$ python3 -q
>>> import numpy as np
>>> np.set_printoptions(suppress=True, linewidth=140)
>>> A = np.loadtxt("sample6.csv", delimiter=",")
>>> print(A.round(2))
[[-0.39 -0.55 -0.67]
 [ 0.88 -0.44 -0.17]
 [ 0.25  0.71 -0.64]
 [-0.14 -0.03 -0.33]]
>>> def softmax(z):
...     e = np.exp(z - z.max(axis=-1, keepdims=True))
...     return e / e.sum(axis=-1, keepdims=True)
... 
>>> print(np.round(softmax(10 * A[3]), 2))
[0.23 0.73 0.03]
>>> print(np.round(softmax(A[3] + 4), 2))
[0.34 0.38 0.28]
>>> print(np.round(softmax(A[3]), 2))
[0.34 0.38 0.28]
>>> att = A @ A.T / np.sqrt(3)
>>> print(softmax(att).round(6).argmax(axis=1))
[0 1 2 0]
>>> print(np.round(softmax(att), 2))
[[0.35 0.21 0.2  0.24]
 [0.21 0.37 0.21 0.2 ]
 [0.2  0.21 0.36 0.23]
 [0.27 0.22 0.25 0.25]]
>>> x = np.array([3, 1, -1])
>>> rhs = A @ x
>>> print(np.round(np.linalg.lstsq(A, rhs)[0], 2))
[ 3.  1. -1.]
>>> print(rhs.round(2))
[-1.03  2.36  2.08 -0.11]
>>> rng = np.random.default_rng(48536)
>>> rhs = rhs + 0.05 * rng.normal(size=4)
>>> print(rhs.round(2))
[-1.05  2.46  2.14 -0.12]
>>> b, *_ = np.linalg.lstsq(A, rhs)
>>> print(b.round(2))
[ 3.11  1.   -1.03]
>>> print(b.round())
[ 3.  1. -1.]
>>> print(np.round(np.linalg.svd(A, compute_uv=False), 2))
[1. 1. 1.]
>>> C = np.array([[1.8, -0.5, 1.5, -0.1], [-1.9, 0.8, -0.2, 0.4]])
>>> data = np.array([[0, 1],
...     [0, -1],
...     [2, 2],
...     [-1, -1],
...     [2, 0],
...     [-2, 2],
...     [-2, -2],
...     [-1, 1],
...     [-1, 2],
...     [-1, 0],
...     [-2, 1],
...     [0, 0],
...     [0, 2],
...     [0, -2],
...     [-1, -2],
...     [0, 0],
...     [2, 2],
...     [2, 1],
...     [-2, -1],
...     [1, 0],
...     [1, -2],
...     [1, -2],
...     [-2, -1],
...     [-2, -1],
...     [-2, 0],
...     [0, 2],
...     [-2, -1],
...     [0, -1]]) @ C + 0.3 * rng.normal(size=(28, 4))
>>> print(data.round(2))
[[-1.74  0.8   0.22  0.59]
 [ 2.12 -0.53  0.13 -0.51]
 [-0.37  0.63  2.94 -0.06]
 [-0.04  0.11 -1.16 -0.15]
 [ 3.86 -1.22  2.49  0.12]
 [-7.31  2.99 -3.63  0.78]
 [ 0.12 -0.2  -2.71 -0.02]
 [-4.33  1.83 -1.66  0.73]
 [-5.2   2.36 -1.81  0.36]
 [-2.53  0.32 -1.26  0.11]
 [-5.08  1.99 -3.13  0.45]
 [-0.17  0.18  0.04 -0.36]
 [-3.77  1.5  -0.88  0.82]
 [ 3.68 -1.8   0.6  -0.7 ]
 [ 1.79 -1.06 -0.66 -0.91]
 [ 0.21  0.6   0.02 -0.16]
 [-0.6   0.71  2.65  1.07]
 [ 1.75 -0.53  2.38 -0.03]
 [-2.2  -0.02 -2.4   0.09]
 [ 2.21 -0.64  1.45  0.1 ]
 [ 6.09 -2.06  1.6  -1.16]
 [ 6.1  -2.29  1.68 -0.82]
 [-1.93  0.12 -2.99  0.03]
 [-1.41  0.26 -2.58 -0.02]
 [-4.06  1.24 -2.41 -0.2 ]
 [-4.05  1.7  -0.58  0.82]
 [-1.87 -0.52 -2.7  -0.19]
 [ 1.84 -0.44  0.53 -0.19]]
>>> P = data @ np.linalg.solve(data.T @ data, data.T)
>>> print(np.round(P @ data[:, 3], 2))
[ 0.59 -0.51 -0.06 -0.15  0.12  0.78 -0.02  0.73  0.36  0.11  0.45 -0.36  0.82 -0.7  -0.91 -0.16  1.07 -0.03  0.09  0.1  -1.16 -0.82  0.03
 -0.02 -0.2   0.82 -0.19 -0.19]
>>> print(np.allclose(P @ P, P))
True
>>> print(np.round(np.trace(P), 2))
4.0
>>> W0 = np.load("w.npy")
>>> print(W0)
[[ 2  1 -1 -1  0]
 [ 2  2 -2  1 -2]
 [10  9 -9  3 -8]]
>>> print(np.argsort(-np.linalg.norm(W0, axis=0).round(6), kind="stable")[:3])
[0 1 2]
>>> print(np.linalg.cond(W0) > 100)
True
>>> print(np.linalg.matrix_rank(W0, rtol=0.1))
1
>>> print(round(np.linalg.norm(W0, 2) / np.linalg.norm(W0), 2))
1.0
>>> U, sv, VT = np.linalg.svd(W0)
>>> evecs = VT[:(sv > 1e-8).sum()]
>>> x = W0[2] + -3 * W0[0] + rng.integers(2) * np.eye(5)[3]
>>> print(x)
[ 4.  6. -6.  6. -8.]
>>> print(np.allclose(evecs.T @ evecs @ x, x))
True
>>> print(round(float(np.linalg.norm(x - evecs.T @ evecs @ x)), 2))
0.0
>>> print(np.round(np.diag(evecs.T @ evecs), 2))
[0.57 0.24 0.24 0.54 0.4 ]
>>> print(np.linalg.matrix_rank(np.vstack([W0, x])))
2
>>> feats = np.array([[-6, -4, 3], [-6, -4, 3], [-5, -3, 4], [-2, 0, 7], [-6, -4, 3]])
>>> U, sv, VT = np.linalg.svd(feats)
>>> print(np.argmax(sv[:-1] / (sv[1:] + 1e-6)) + 1)
2
>>> B = U[:, :2] @ np.diag(sv[:2]) @ VT[:2]
>>> print(np.linalg.matrix_rank(feats, rtol=0.05))
2
>>> print(B.round(2) + 0)
[[-6. -4.  3.]
 [-6. -4.  3.]
 [-5. -3.  4.]
 [-2.  0.  7.]
 [-6. -4.  3.]]
